$ ipython --no-banner

In [1]: import numpy as np

In [2]: np.set_printoptions(precision=3, suppress=True, linewidth=160, legacy="1.25")

In [3]: J = np.load("a.npy")

In [4]: J
Out[4]: 
array([[-1,  0,  2,  1,  1,  2, -3,  1,  0],
       [ 1,  3,  2,  3, -1,  1, -1,  2, -3],
       [ 2, -3,  1,  3, -2, -2, -2,  2, -2],
       [-2,  1,  1, -2,  2,  1, -2, -1, -3],
       [ 0,  2,  3,  0,  0,  1, -3,  1,  2],
       [-1,  1, -3,  0,  1,  1, -3, -1,  3],
       [-1, -2,  3, -3,  1, -3,  1,  0, -1],
       [-1,  3,  3, -1,  1, -3,  0,  0,  3],
       [ 1,  1, -1, -1, -1, -3,  1,  2,  1],
       [-1, -3,  0, -1,  1,  0,  3, -3,  3],
       [ 1,  0,  1,  0, -1,  2,  1,  3, -1]])

In [5]: np.linalg.matrix_rank(J, rtol=0.1)
Out[5]: 8

In [6]: Uu, sv, VT = np.linalg.svd(J)

In [7]: vecs = VT[:(sv > 1e-8).sum()]

In [8]: rng = np.random.default_rng(37)

In [9]: x0 = J[8] + -1 * J[3] + rng.integers(2) * np.eye(9)[0]

In [10]: x0
Out[10]: array([ 3.,  0., -2.,  1., -3., -4.,  3.,  3.,  4.])

In [11]: np.diag(vecs.T @ vecs)
Out[11]: array([0.5, 1. , 1. , 1. , 0.5, 1. , 1. , 1. , 1. ])

In [12]: np.allclose(vecs.T @ vecs @ x0, x0)
Out[12]: True

In [13]: rank = np.linalg.matrix_rank(J)

In [14]: rank
Out[14]: 8

In [15]: ns = np.linalg.svd(J)[2][rank:].T

In [16]: np.allclose(J @ ns, 0)
Out[16]: True

In [17]: [int(np.linalg.matrix_rank(J[:i])) for i in range(1, len(J) + 1)]
Out[17]: [1, 2, 3, 4, 5, 6, 7, 8, 8, 8, 8]

In [18]: [int(np.linalg.matrix_rank(np.delete(J, i, axis=0))) for i in range(11)]
Out[18]: [8, 8, 8, 8, 8, 8, 8, 8, 8, 8, 8]

In [19]: np.linalg.matrix_rank(J.T @ J), np.linalg.matrix_rank(J @ J.T)
Out[19]: (8, 8)

In [20]: def softmax(z):
    ...:     e = np.exp(z - z.max(axis=-1, keepdims=True))
    ...:     return e / e.sum(axis=-1, keepdims=True)
    ...: 

In [21]: softmax(J[2])
Out[21]: array([0.194, 0.001, 0.071, 0.526, 0.004, 0.004, 0.004, 0.194, 0.004])

In [22]: scores = J @ J.T / np.sqrt(9)

In [23]: softmax(scores).round(6).argmax(axis=1)
Out[23]: array([ 0,  1,  2,  3,  4,  5,  6,  7,  8,  9, 10])
